$ python -q
>>> import numpy as np
>>> np.set_printoptions(precision=3, suppress=True, linewidth=100)
>>> def rd(a):
...     return np.round(a, 3) + 0
... 
>>> data = np.load("case11.npy")
>>> rd(data)
array([[-0.487,  0.831,  1.039,  0.074, -0.16 , -0.063,  0.372, -0.599, -0.065, -0.328, -1.348],
       [ 0.831,  0.475,  0.384, -0.545, -0.989,  0.524,  0.149, -1.423, -0.039, -0.376,  0.418],
       [ 1.039,  0.384,  0.889, -0.493, -0.213,  1.47 , -0.461,  0.57 ,  0.321, -0.265,  0.353],
       [ 0.074, -0.545, -0.493,  0.409,  0.478,  0.537,  0.586, -0.418, -0.464, -0.87 , -0.007],
       [-0.16 , -0.989, -0.213,  0.478, -0.381,  0.052,  0.115, -0.038, -0.021,  0.178, -0.274],
       [-0.063,  0.524,  1.47 ,  0.537,  0.052, -0.491,  0.437,  0.117,  0.326, -0.928, -0.141],
       [ 0.372,  0.149, -0.461,  0.586,  0.115,  0.437, -0.84 ,  0.183, -0.756, -0.121,  0.696],
       [-0.599, -1.423,  0.57 , -0.418, -0.038,  0.117,  0.183,  0.006,  0.271, -0.294, -0.263],
       [-0.065, -0.039,  0.321, -0.464, -0.021,  0.326, -0.756,  0.271, -0.088,  0.069,  0.509],
       [-0.328, -0.376, -0.265, -0.87 ,  0.178, -0.928, -0.121, -0.294,  0.069,  0.463, -0.297],
       [-1.348,  0.418,  0.353, -0.007, -0.274, -0.141,  0.696, -0.263,  0.509, -0.297,  1.045]])
>>> rng = np.random.default_rng(26705)
>>> lab = rng.permutation(11)
>>> lab
array([ 6,  0,  1,  5,  3,  4,  7,  8,  9,  2, 10])
>>> B = data[lab][:, lab]
>>> rd(B)
array([[-0.84 ,  0.372,  0.149,  0.437,  0.586,  0.115,  0.183, -0.756, -0.121, -0.461,  0.696],
       [ 0.372, -0.487,  0.831, -0.063,  0.074, -0.16 , -0.599, -0.065, -0.328,  1.039, -1.348],
       [ 0.149,  0.831,  0.475,  0.524, -0.545, -0.989, -1.423, -0.039, -0.376,  0.384,  0.418],
       [ 0.437, -0.063,  0.524, -0.491,  0.537,  0.052,  0.117,  0.326, -0.928,  1.47 , -0.141],
       [ 0.586,  0.074, -0.545,  0.537,  0.409,  0.478, -0.418, -0.464, -0.87 , -0.493, -0.007],
       [ 0.115, -0.16 , -0.989,  0.052,  0.478, -0.381, -0.038, -0.021,  0.178, -0.213, -0.274],
       [ 0.183, -0.599, -1.423,  0.117, -0.418, -0.038,  0.006,  0.271, -0.294,  0.57 , -0.263],
       [-0.756, -0.065, -0.039,  0.326, -0.464, -0.021,  0.271, -0.088,  0.069,  0.321,  0.509],
       [-0.121, -0.328, -0.376, -0.928, -0.87 ,  0.178, -0.294,  0.069,  0.463, -0.265, -0.297],
       [-0.461,  1.039,  0.384,  1.47 , -0.493, -0.213,  0.57 ,  0.321, -0.265,  0.889,  0.353],
       [ 0.696, -1.348,  0.418, -0.141, -0.007, -0.274, -0.263,  0.509, -0.297,  0.353,  1.045]])
>>> rd(np.trace(B))
np.float64(1.0)
>>> rk = np.linalg.matrix_rank(data)
>>> rk
np.int64(9)
>>> null = np.linalg.svd(data)[2][rk:].T
>>> [int(np.linalg.matrix_rank(data[:i])) for i in range(1, len(data) + 1)]
[1, 2, 3, 4, 5, 6, 7, 8, 9, 9, 9]
>>> rd(data @ null)
array([[0., 0.],
       [0., 0.],
       [0., 0.],
       [0., 0.],
       [0., 0.],
       [0., 0.],
       [0., 0.],
       [0., 0.],
       [0., 0.],
       [0., 0.],
       [0., 0.]])
>>> null.shape
(11, 2)
>>> rd(np.linalg.det(data))
np.float64(0.0)
>>> np.allclose(data, data.T)
True
>>> np.unique(data.round(6), axis=0).shape
(11, 11)
>>> np.linalg.lstsq(data[:-1].T, data[-1])[2]
np.int32(9)
>>> rd(data @ np.linalg.pinv(data) @ data)
array([[-0.487,  0.831,  1.039,  0.074, -0.16 , -0.063,  0.372, -0.599, -0.065, -0.328, -1.348],
       [ 0.831,  0.475,  0.384, -0.545, -0.989,  0.524,  0.149, -1.423, -0.039, -0.376,  0.418],
       [ 1.039,  0.384,  0.889, -0.493, -0.213,  1.47 , -0.461,  0.57 ,  0.321, -0.265,  0.353],
       [ 0.074, -0.545, -0.493,  0.409,  0.478,  0.537,  0.586, -0.418, -0.464, -0.87 , -0.007],
       [-0.16 , -0.989, -0.213,  0.478, -0.381,  0.052,  0.115, -0.038, -0.021,  0.178, -0.274],
       [-0.063,  0.524,  1.47 ,  0.537,  0.052, -0.491,  0.437,  0.117,  0.326, -0.928, -0.141],
       [ 0.372,  0.149, -0.461,  0.586,  0.115,  0.437, -0.84 ,  0.183, -0.756, -0.121,  0.696],
       [-0.599, -1.423,  0.57 , -0.418, -0.038,  0.117,  0.183,  0.006,  0.271, -0.294, -0.263],
       [-0.065, -0.039,  0.321, -0.464, -0.021,  0.326, -0.756,  0.271, -0.088,  0.069,  0.509],
       [-0.328, -0.376, -0.265, -0.87 ,  0.178, -0.928, -0.121, -0.294,  0.069,  0.463, -0.297],
       [-1.348,  0.418,  0.353, -0.007, -0.274, -0.141,  0.696, -0.263,  0.509, -0.297,  1.045]])
>>> left, sigma, Vt = np.linalg.svd(data)
>>> evecs = Vt[:(sigma > 1e-8).sum()]
>>> x0 = data[5] + -2 * data[0] + rng.integers(2) * np.eye(11)[8]
>>> rd(x0)
array([ 0.911, -1.138, -0.609,  0.39 ,  0.373, -0.365, -0.306,  1.315,  0.456, -0.271,  2.555])
>>> np.allclose(evecs.T @ evecs @ x0, x0)
True
>>> rd(np.diag(evecs.T @ evecs))
array([0.99 , 0.99 , 0.827, 0.909, 0.695, 0.979, 0.763, 0.764, 0.506, 0.624, 0.953])
>>> rd(np.linalg.norm(x0 - evecs.T @ evecs @ x0))
np.float64(0.0)
>>> m1 = np.loadtxt("a.csv", delimiter=",")
>>> m1
array([[  1.,  -2.,   4.,  -8.],
       [  1.,  -1.,   1.,  -1.],
       [  1.,   0.,   0.,   0.],
       [  1.,   1.,   1.,   1.],
       [  1.,   2.,   4.,   8.],
       [  1.,   3.,   9.,  27.],
       [  1.,   4.,  16.,  64.],
       [  1.,   5.,  25., 125.],
       [  1.,   6.,  36., 216.],
       [  1.,   7.,  49., 343.]])
>>> x0 = np.array([-1, 0, -1, -3])
>>> np.linalg.norm(m1 @ x0) <= np.linalg.norm(m1, 2) * np.linalg.norm(x0) + 1e-9
np.True_
>>> np.einsum("ij,j->i", m1, x0)
array([   19.,     1.,    -1.,    -5.,   -29.,   -91.,  -209.,  -401.,  -685., -1079.])
>>> m1 @ np.eye(4)[1]
array([-2., -1.,  0.,  1.,  2.,  3.,  4.,  5.,  6.,  7.])
>>> m1 @ x0
array([   19.,     1.,    -1.,    -5.,   -29.,   -91.,  -209.,  -401.,  -685., -1079.])
>>> (m1 @ x0).argmax()
np.int64(0)
>>> np.sign((m1 @ x0).round(6))
array([ 1.,  1., -1., -1., -1., -1., -1., -1., -1., -1.])
>>> m1 @ (2 * x0)
array([   38.,     2.,    -2.,   -10.,   -58.,  -182.,  -418.,  -802., -1370., -2158.])
>>> (m1 * x0).sum(axis=1)
array([   19.,     1.,    -1.,    -5.,   -29.,   -91.,  -209.,  -401.,  -685., -1079.])
>>> B = np.c_[m1[:, :1] @ np.array([[5]]), np.array([0, 2, 0, 2, 1, 2, 2, 0, 1, 1])]
>>> B
array([[5., 0.],
       [5., 2.],
       [5., 0.],
       [5., 2.],
       [5., 1.],
       [5., 2.],
       [5., 2.],
       [5., 0.],
       [5., 1.],
       [5., 1.]])
>>> rd(np.linalg.lstsq(m1, B[:, 0])[0])
array([5., 0., 0., 0.])
>>> rd(np.linalg.norm(np.linalg.qr(m1)[0].T @ B, axis=0) ** 2 / ((B ** 2).sum(axis=0) + 1e-12))
array([1.   , 0.708])
>>> W1 = np.array([[2, -1, -2, 3], [-3, -3, 1, 3]])
>>> coef = np.array([0, 1, 1, -1])
>>> act = np.maximum(B @ W1 + coef, 0)
>>> np.linalg.matrix_rank(act)
np.int64(2)
>>> (act > 0).astype(int)
array([[1, 0, 0, 1],
       [1, 0, 0, 1],
       [1, 0, 0, 1],
       [1, 0, 0, 1],
       [1, 0, 0, 1],
       [1, 0, 0, 1],
       [1, 0, 0, 1],
       [1, 0, 0, 1],
       [1, 0, 0, 1],
       [1, 0, 0, 1]])
>>> cent = np.array([[4, -5], [4, 2], [-4, -1], [2, 1]])
>>> (act @ cent).round(6).argmax(axis=1)
array([0, 0, 0, 0, 0, 0, 0, 0, 0, 0])
>>> round(np.log10(np.linalg.cond(m1)))
2
>>> rd(np.abs(np.linalg.svd(m1)[2][-1]))
array([0.982, 0.072, 0.174, 0.021])
>>> [round(float(x), 3) for x in np.linalg.svd(m1, compute_uv=False)[:3]]
[435.376, 12.769, 3.831]
>>> np.linalg.matrix_rank(m1, rtol=0.1)
np.int64(1)
>>> F = np.array([[-4.0, 15.0, 6.0, -13.0],
...     [7.0, -12.0, -6.0, 13.0],
...     [-3.0, -1.0, 1.0, -1.0],
...     [11.0, -27.0, -12.0, 26.0]])
>>> rk = np.linalg.matrix_rank(F)
>>> rk
np.int64(3)
>>> null = np.linalg.svd(F)[2][rk:].T
>>> np.linalg.matrix_rank(F.T @ F), np.linalg.matrix_rank(F @ F.T)
(np.int64(3), np.int64(3))
>>> null.shape
(4, 1)
>>> [int(np.linalg.matrix_rank(F[:i])) for i in range(1, len(F) + 1)]
[1, 2, 3, 3]
>>> lab = rng.permutation(4)
>>> lab
array([3, 1, 0, 2])
>>> B = F[lab][:, lab]
>>> B
array([[ 26., -27.,  11., -12.],
       [ 13., -12.,   7.,  -6.],
       [-13.,  15.,  -4.,   6.],
       [ -1.,  -1.,  -3.,   1.]])
>>> np.trace(B)
np.float64(11.0)
>>> np.allclose(B, F)
False
>>> rd(np.sort(np.abs(np.linalg.eigvals(B))))
array([0., 1., 3., 7.])
>>> rd(np.linalg.det(B)), rd(np.linalg.det(F[lab]))
(np.float64(0.0), np.float64(0.0))
>>> np.linalg.matrix_rank(F, rtol=0.1)
np.int64(1)
>>> np.linalg.cond(F) > 100
np.True_
>>> rd(np.linalg.norm(F, 2) / np.linalg.norm(F))
np.float64(0.996)
>>> np.argsort(-np.linalg.norm(F, axis=0).round(6), kind="stable")[:3]
array([1, 3, 2])
>>> left, sigma, Vt = np.linalg.svd(m1)
>>> np.argmax(sigma[:-1] / (sigma[1:] + 1e-6)) + 1
np.int64(1)
>>> rd(sigma)
array([435.376,  12.769,   3.831,   1.722])
>>> B = left[:, :1] @ np.diag(sigma[:1]) @ Vt[:1]
>>> np.linalg.matrix_rank(m1, rtol=0.05)
np.int64(1)
>>> rd(np.abs(m1 - B).max())
np.float64(5.809)
>>> np.linalg.matrix_rank(B)
np.int64(1)
>>> mat = np.load("m.npy")
>>> mat
array([[-0.078,  0.151, -2.96 ],
       [-0.039, -0.078, -0.105],
       [-0.296,  0.616, -8.982],
       [-0.03 ,  0.005,  0.002],
       [-0.288,  0.608, -9.014],
       [-0.136,  0.194, -2.916],
       [-0.032,  0.122, -2.926],
       [-0.13 , -0.018, -0.071],
       [-0.059,  0.093, -2.93 ],
       [-0.026,  0.285, -2.965],
       [-0.218,  0.17 , -2.953],
       [-0.362,  0.592, -9.03 ],
       [ 0.084, -0.022,  0.07 ],
       [ 0.069, -0.011, -0.017],
       [-0.223,  0.332, -5.904],
       [ 0.   ,  0.065,  0.001],
       [-0.077,  0.239, -2.978],
       [-0.143,  0.2  , -3.035],
       [-0.088,  0.212, -2.99 ],
       [-0.109,  0.215, -3.069],
       [-0.19 ,  0.321, -6.07 ],
       [ 0.013, -0.06 ,  0.055],
       [-0.19 ,  0.455, -5.942],
       [ 0.027,  0.003, -0.023],
       [-0.072,  0.223, -2.925],
       [-0.06 , -0.036,  0.038],
       [-0.143,  0.207, -2.955],
       [-0.341,  0.587, -9.049],
       [-0.246,  0.597, -9.065],
       [-0.022,  0.015,  0.08 ],
       [-0.308,  0.721, -8.965],
       [-0.133,  0.255, -3.009],
       [ 0.06 ,  0.022, -0.046],
       [ 0.056,  0.06 , -0.004],
       [-0.215,  0.567, -8.972],
       [-0.091,  0.012,  0.057],
       [-0.132,  0.163, -3.074]])
>>> u = np.array([6, 6])
>>> rd(np.cross(mat[24, :3], mat[28, :3]))
array([-0.275,  0.067,  0.012])
>>> rd(np.convolve(mat[24], u))
array([ -0.432,   0.906, -16.212, -17.55 ])
>>> rd(np.polyval(u, mat[24]))
array([  5.568,   7.338, -11.55 ])
>>> cen = mat - mat.mean(axis=0)
>>> evecs = np.linalg.svd(cen)[2][:1]
>>> B = cen - cen @ evecs.T @ evecs
>>> rd(np.diag(evecs.T @ evecs))
array([0.001, 0.005, 0.994])
>>> rd(B.std(axis=0))
array([0.052, 0.048, 0.004])
>>> rd(np.cov(cen @ evecs.T, rowvar=False))
np.float64(10.98)
>>> t = np.radians(45)
>>> Rm = np.eye(3)
>>> Rm[2, 2] = Rm[0, 0] = np.cos(t)
>>> Rm[2, 0], Rm[0, 2] = -np.sin(t), np.sin(t)
>>> rd(Rm)
array([[ 0.707,  0.   ,  0.707],
       [ 0.   ,  1.   ,  0.   ],
       [-0.707,  0.   ,  0.707]])
>>> B = mat @ Rm.T
>>> rd(np.abs(B - mat).max(axis=0))
array([6.338, 0.   , 2.901])
>>> np.allclose(np.linalg.norm(mat, axis=1), np.linalg.norm(B, axis=1))
True
>>> rd(np.linalg.svd(mat, compute_uv=False)), rd(np.linalg.svd(B, compute_uv=False))
(array([28.355,  0.323,  0.289]), array([28.355,  0.323,  0.289]))
>>> np.allclose(mat @ mat.T, B @ B.T)
True
>>> lab = rng.permutation(3)
>>> B = Rm[:, lab] * rng.choice([-1, 1], 3)
>>> rd(B)
array([[ 0.707,  0.   , -0.707],
       [ 0.   ,  1.   ,  0.   ],
       [-0.707,  0.   , -0.707]])
>>> left, _, Vt = np.linalg.svd(Rm.T @ B)
>>> lab
array([0, 1, 2])
>>> X = np.load("sample6.npy")
>>> X
array([[1.   , 0.9  , 0.81 , 0.729, 0.656, 0.59 , 0.531, 0.478, 0.43 ],
       [0.9  , 1.   , 0.9  , 0.81 , 0.729, 0.656, 0.59 , 0.531, 0.478],
       [0.81 , 0.9  , 1.   , 0.9  , 0.81 , 0.729, 0.656, 0.59 , 0.531],
       [0.729, 0.81 , 0.9  , 1.   , 0.9  , 0.81 , 0.729, 0.656, 0.59 ],
       [0.656, 0.729, 0.81 , 0.9  , 1.   , 0.9  , 0.81 , 0.729, 0.656],
       [0.59 , 0.656, 0.729, 0.81 , 0.9  , 1.   , 0.9  , 0.81 , 0.729],
       [0.531, 0.59 , 0.656, 0.729, 0.81 , 0.9  , 1.   , 0.9  , 0.81 ],
       [0.478, 0.531, 0.59 , 0.656, 0.729, 0.81 , 0.9  , 1.   , 0.9  ],
       [0.43 , 0.478, 0.531, 0.59 , 0.656, 0.729, 0.81 , 0.9  , 1.   ]])
>>> B = np.linalg.inv(X)
>>> rd(np.linalg.inv(B))
array([[1.   , 0.9  , 0.81 , 0.729, 0.656, 0.59 , 0.531, 0.478, 0.43 ],
       [0.9  , 1.   , 0.9  , 0.81 , 0.729, 0.656, 0.59 , 0.531, 0.478],
       [0.81 , 0.9  , 1.   , 0.9  , 0.81 , 0.729, 0.656, 0.59 , 0.531],
       [0.729, 0.81 , 0.9  , 1.   , 0.9  , 0.81 , 0.729, 0.656, 0.59 ],
       [0.656, 0.729, 0.81 , 0.9  , 1.   , 0.9  , 0.81 , 0.729, 0.656],
       [0.59 , 0.656, 0.729, 0.81 , 0.9  , 1.   , 0.9  , 0.81 , 0.729],
       [0.531, 0.59 , 0.656, 0.729, 0.81 , 0.9  , 1.   , 0.9  , 0.81 ],
       [0.478, 0.531, 0.59 , 0.656, 0.729, 0.81 , 0.9  , 1.   , 0.9  ],
       [0.43 , 0.478, 0.531, 0.59 , 0.656, 0.729, 0.81 , 0.9  , 1.   ]])
>>> rd(B)
array([[ 5.263, -4.737,  0.   , -0.002, -0.005,  0.018, -0.007, -0.01 ,  0.008],
       [-4.737,  9.526, -4.737,  0.002,  0.002, -0.021,  0.024,  0.002, -0.01 ],
       [ 0.   , -4.737,  9.526, -4.737,  0.002,  0.002, -0.021,  0.024, -0.007],
       [-0.002,  0.002, -4.737,  9.526, -4.737,  0.002,  0.002, -0.021,  0.018],
       [-0.005,  0.002,  0.002, -4.737,  9.526, -4.737,  0.002,  0.002, -0.005],
       [ 0.018, -0.021,  0.002,  0.002, -4.737,  9.526, -4.737,  0.002, -0.002],
       [-0.007,  0.024, -0.021,  0.002,  0.002, -4.737,  9.526, -4.737,  0.   ],
       [-0.01 ,  0.002,  0.024, -0.021,  0.002,  0.002, -4.737,  9.526, -4.737],
       [ 0.008, -0.01 , -0.007,  0.018, -0.005, -0.002,  0.   , -4.737,  5.263]])
>>> rd(np.linalg.det(X) * B)
array([[0., 0., 0., 0., 0., 0., 0., 0., 0.],
       [0., 0., 0., 0., 0., 0., 0., 0., 0.],
       [0., 0., 0., 0., 0., 0., 0., 0., 0.],
       [0., 0., 0., 0., 0., 0., 0., 0., 0.],
       [0., 0., 0., 0., 0., 0., 0., 0., 0.],
       [0., 0., 0., 0., 0., 0., 0., 0., 0.],
       [0., 0., 0., 0., 0., 0., 0., 0., 0.],
       [0., 0., 0., 0., 0., 0., 0., 0., 0.],
       [0., 0., 0., 0., 0., 0., 0., 0., 0.]])
>>> rd(np.linalg.cond(X))
np.float64(124.667)
>>> rd(np.linalg.det(X) * np.linalg.det(B))
np.float64(1.0)
